In [1]: import numpy as np

In [2]: np.set_printoptions(precision=2, suppress=True, linewidth=160)

In [3]: m1 = np.loadtxt("dump.csv", delimiter=",")

In [4]: print(m1)
[[ 0.  6.  6.]
 [ 6. 10.  4.]
 [ 6.  4.  2.]]

In [5]: # symmetric, so the eigenvalues are real

In [6]: blk = np.stack([m1, -3 * m1, m1[::-1]])

In [7]: print((blk @ m1.T).shape)
(3, 3, 3)

In [8]: print(blk.sum(axis=0))
[[  6.  -8. -10.]
 [ -6. -10.  -4.]
 [-12.  -2.   2.]]

In [9]: print(np.linalg.norm(blk, axis=(1, 2)))
[16.73 50.2  16.73]

In [10]: print(np.einsum("bij,cij->bc", blk, blk))
[[ 280. -840.  224.]
 [-840. 2520. -672.]
 [ 224. -672.  280.]]

In [11]: print(np.linalg.matrix_rank(blk.reshape(3, -1)))
2

In [12]: Uu, s, Vt = np.linalg.svd(m1, full_matrices=False)

In [13]: print(s)
[15.74  5.43  1.69]

In [14]: print(np.cumsum(s ** 2) / np.sum(s ** 2))
[0.88 0.99 1.  ]

In [15]: print(np.round(Vt @ Vt.T, 2) + 0)
[[1. 0. 0.]
 [0. 1. 0.]
 [0. 0. 1.]]

In [16]: print(np.round(Uu.T @ Uu, 2) + 0)
[[1. 0. 0.]
 [0. 1. 0.]
 [0. 0. 1.]]

In [17]: print((s > 1e-8).sum())
3

In [18]: def softmax(z):
    ...:     e = np.exp(z - z.max(axis=-1, keepdims=True))
    ...:     return e / e.sum(axis=-1, keepdims=True)
    ...: 

In [19]: print(softmax(m1).sum(axis=1))
[1. 1. 1.]

In [20]: print(np.round(softmax(m1[1]), 2) + 0)
[0.02 0.98 0.  ]

In [21]: print(np.round(softmax(10 * m1[1]), 2) + 0)
[0. 1. 0.]

In [22]: scores = m1 @ m1.T / np.sqrt(3)

In [23]: print(np.round(softmax(scores), 2) + 0)
[[0. 1. 0.]
 [0. 1. 0.]
 [0. 1. 0.]]

In [24]: print(softmax(scores)[1] @ m1)
[ 6. 10.  4.]

In [25]: X = np.array([[-4.48, -1.37, -5.27, 3.85],
    ...:     [-1.41, -4.8, -5.36, 2.9],
    ...:     [-2.78, -2.41, -6.27, 4.08],
    ...:     [-0.56, -4.32, -6.17, 4.61],
    ...:     [-3.22, -2.22, -4.63, 2.57],
    ...:     [-4.13, -2.53, -5.62, 3.34],
    ...:     [-3.51, -3.35, -5.41, 3.77],
    ...:     [-3.25, -2.58, -6.71, 1.52],
    ...:     [-2.75, -2.8, -5.38, 2.72],
    ...:     [-3.72, -1.67, -5.53, 3.64],
    ...:     [-2.93, -1.66, -7.22, 2.89],
    ...:     [-3.36, -2.88, -5.57, 2.41],
    ...:     [-2.13, -3.94, -5.79, 3.88],
    ...:     [-2.36, -3.58, -5.86, 3.16]])

In [26]: Ac = X - X.mean(axis=0)

In [27]: Uu, s, Vt = np.linalg.svd(Ac, full_matrices=False)

In [28]: print(s ** 2 / (s ** 2).sum())
[0.62 0.19 0.15 0.04]

In [29]: print(np.abs(Uu[:, 0]).argmax())
3

In [30]: B = np.c_[X[:, :3] @ np.array([[-1, 2, -2], [-1, -3, -1], [-3, 1, 2]]), np.array([2, 0, -2, -1, -1, 3, 2, -2, 0, 0, -1, 2, 1, 0])]

In [31]: print(B)
[[ 21.66 -10.12  -0.21   2.  ]
 [ 22.29   6.22  -3.1    0.  ]
 [ 24.    -4.6   -4.57  -2.  ]
 [ 23.39   5.67  -6.9   -1.  ]
 [ 19.33  -4.41  -0.6   -1.  ]
 [ 23.52  -6.29  -0.45   3.  ]
 [ 23.09  -2.38  -0.45   2.  ]
 [ 25.96  -5.47  -4.34  -2.  ]
 [ 21.69  -2.48  -2.46   0.  ]
 [ 21.98  -7.96  -1.95   0.  ]
 [ 26.25  -8.1   -6.92  -1.  ]
 [ 22.95  -3.65  -1.54   2.  ]
 [ 23.44   1.77  -3.38   1.  ]
 [ 23.52   0.16  -3.42   0.  ]]

In [32]: print(np.linalg.matrix_rank(np.c_[X, B]))
5

In [33]: print(np.round(np.linalg.norm(B - X @ np.linalg.lstsq(X, B)[0], axis=0), 2) + 0)
[0.   0.   0.   3.76]

In [34]: print(np.linalg.norm(np.linalg.qr(X)[0].T @ B, axis=0) ** 2 / ((B ** 2).sum(axis=0) + 1e-12))
[1.   1.   1.   0.57]

In [35]: print(np.round(np.linalg.lstsq(X, B[:, 0])[0], 2) + 0)
[-1. -1. -3.  0.]
